$ ipython --no-banner

In [1]: import numpy as np

In [2]: from numpy import linalg as LA

In [3]: np.set_printoptions(precision=4, suppress=True, linewidth=100)

In [4]: def rnd(a):
   ...:     return np.round(a, 4) + 0
   ...: 

In [5]: E = np.load("layer0.npy")

In [6]: print(E)
[[0 0 0 0 0 1 0 0 0]
 [0 0 1 1 0 0 0 0 0]
 [0 1 0 0 0 0 0 0 0]
 [0 1 0 0 0 0 0 0 0]
 [0 0 0 0 0 1 0 0 0]
 [1 0 0 0 1 0 0 0 0]
 [0 0 0 0 0 0 0 0 1]
 [0 0 0 0 0 0 0 0 1]
 [0 0 0 0 0 0 1 1 0]]

In [7]: rng = np.random.default_rng(753542)

In [8]: M2 = E + rng.integers(-2, 3, (9, 6)) @ rng.integers(-2, 3, (6, 9))

In [9]: print(M2)
[[ -4   1   0   0   2   3  -4   1   6]
 [  5  -5   1  -2  -1   5   8  -2  -3]
 [-12  -1   5  -2  -7   1  -3   1   4]
 [ -2 -12   7  -5  -9   8  -2  -8   0]
 [  8  -1  -5   2  -1   0   5   1  -3]
 [ -2  -3   1  -2  -5   1   0  -4   4]
 [ -4   6  -8   6  -4  -6   0  10   7]
 [ -4  -7   9  -5  -1   6  -6  -8   1]
 [ -3   5   1   5  -2 -10  -8   3  -4]]

In [10]: print(LA.matrix_rank(M2 - E, tol=1e-8))
6

In [11]: print(M2 - E)
[[ -4   1   0   0   2   2  -4   1   6]
 [  5  -5   0  -3  -1   5   8  -2  -3]
 [-12  -2   5  -2  -7   1  -3   1   4]
 [ -2 -13   7  -5  -9   8  -2  -8   0]
 [  8  -1  -5   2  -1  -1   5   1  -3]
 [ -3  -3   1  -2  -6   1   0  -4   4]
 [ -4   6  -8   6  -4  -6   0  10   6]
 [ -4  -7   9  -5  -1   6  -6  -8   0]
 [ -3   5   1   5  -2 -10  -9   2  -4]]

In [12]: vec = np.array([-3, 4, -1, -3, 5, 0, -4, 4, -4])

In [13]: print(M2 * vec)
[[ 12   4   0   0  10   0  16   4 -24]
 [-15 -20  -1   6  -5   0 -32  -8  12]
 [ 36  -4  -5   6 -35   0  12   4 -16]
 [  6 -48  -7  15 -45   0   8 -32   0]
 [-24  -4   5  -6  -5   0 -20   4  12]
 [  6 -12  -1   6 -25   0   0 -16 -16]
 [ 12  24   8 -18 -20   0   0  40 -28]
 [ 12 -28  -9  15  -5   0  24 -32  -4]
 [  9  20  -1 -15 -10   0  32  12  16]]

In [14]: print(M2 @ np.ones(9))
[  5.   6. -14. -23.   6. -10.   7. -15. -13.]

In [15]: print(LA.norm(M2 @ vec) <= LA.norm(M2, 2) * LA.norm(vec) + 1e-9)
True

In [16]: print([round(float(x), 4) for x in LA.svd(E, compute_uv=False)[:3]])
[1.4142, 1.4142, 1.4142]

In [17]: print(np.argsort(-LA.norm(E, axis=0).round(6), kind="stable")[:3])
[1 5 8]

In [18]: print(LA.cond(E) > 100)
True

In [19]: arr = np.array([[3, 0, 0, 0, 0, 0, 0],
    ...:     [-3, 0, 0, 3, 0, 0, 1],
    ...:     [0, 0, 0, -1, 0, 0, -2],
    ...:     [0, 0, 0, 0, 0, 0, 0],
    ...:     [0, -3, -1, -1, -1, 0, -2]])

In [20]: print(np.allclose(arr[:-1].T @ LA.lstsq(arr[:-1].T, arr[-1])[0], arr[-1]))
False

In [21]: print(LA.lstsq(arr[:-1].T, arr[-1])[2])
3

In [22]: print(np.abs(np.diag(LA.qr(arr)[1])) > 1e-9)
[ True  True False  True False]

In [23]: print(np.unique(arr.round(6), axis=0).shape)
(5, 7)

In [24]: U, sig, vt = LA.svd(arr)

In [25]: print(rnd(sig))
[5.277  3.9297 2.0986 1.1432 0.    ]

In [26]: print(np.argmax(sig[:-1] / (sig[1:] + 1e-6)) + 1)
4

In [27]: M2 = U[:, :4] @ np.diag(sig[:4]) @ vt[:4]

In [28]: print(LA.matrix_rank(arr, rtol=0.05))
4

In [29]: print(rnd(np.abs(arr - M2).max()))
0.0

In [30]: print(rnd(LA.norm(arr - M2) / LA.norm(arr)))
0.0

In [31]: print(rnd(LA.norm(arr - M2, 2)), sig[4])
0.0 0.0

In [32]: print(rnd(M2))
[[ 3.  0.  0.  0.  0.  0.  0.]
 [-3.  0.  0.  3.  0.  0.  1.]
 [ 0.  0.  0. -1.  0.  0. -2.]
 [ 0.  0.  0.  0.  0.  0.  0.]
 [ 0. -3. -1. -1. -1.  0. -2.]]

In [33]: M = np.loadtxt("out7.csv", delimiter=",")

In [34]: print(M)
[[ 1.7859 -4.29   -1.2513]
 [ 0.395  -1.1341  0.813 ]
 [ 3.4325  1.3575 -0.6568]
 [-4.4677 -1.7865 -1.3285]
 [-5.6988 -0.2709  1.2425]
 [ 1.9339 -0.0052  5.2044]
 [ 1.2786  1.6017  0.0556]
 [-2.8927 -0.9619 -2.    ]
 [-3.294   1.0302  1.712 ]
 [-1.9955 -0.8161 -2.6204]]

In [35]: Xs = (M - M.mean(axis=0)) / M.std(axis=0)

In [36]: print(np.argwhere(np.abs(Xs) > 2))
[[0 1]
 [5 2]]

In [37]: coef = LA.lstsq(np.delete(Xs, 0, axis=1), Xs[:, 0])[0]

In [38]: print(rnd(coef))
[0.0273 0.1681]

In [39]: vec = np.array([-4, -1, -2])

In [40]: h = np.maximum(M @ vec, 0)

In [41]: print(rnd(np.maximum(M @ (3 * vec), 0)))
[ 0.      0.      0.     66.9429 61.7433  0.      0.     49.5981 26.1654 42.1167]

In [42]: print(rnd(M.T @ h))
[-321.5495  -63.8147  -58.9937]

In [43]: print(M * (h > 1e-9)[:, None])
[[ 0.     -0.     -0.    ]
 [ 0.     -0.      0.    ]
 [ 0.      0.     -0.    ]
 [-4.4677 -1.7865 -1.3285]
 [-5.6988 -0.2709  1.2425]
 [ 0.     -0.      0.    ]
 [ 0.      0.      0.    ]
 [-2.8927 -0.9619 -2.    ]
 [-3.294   1.0302  1.712 ]
 [-1.9955 -0.8161 -2.6204]]
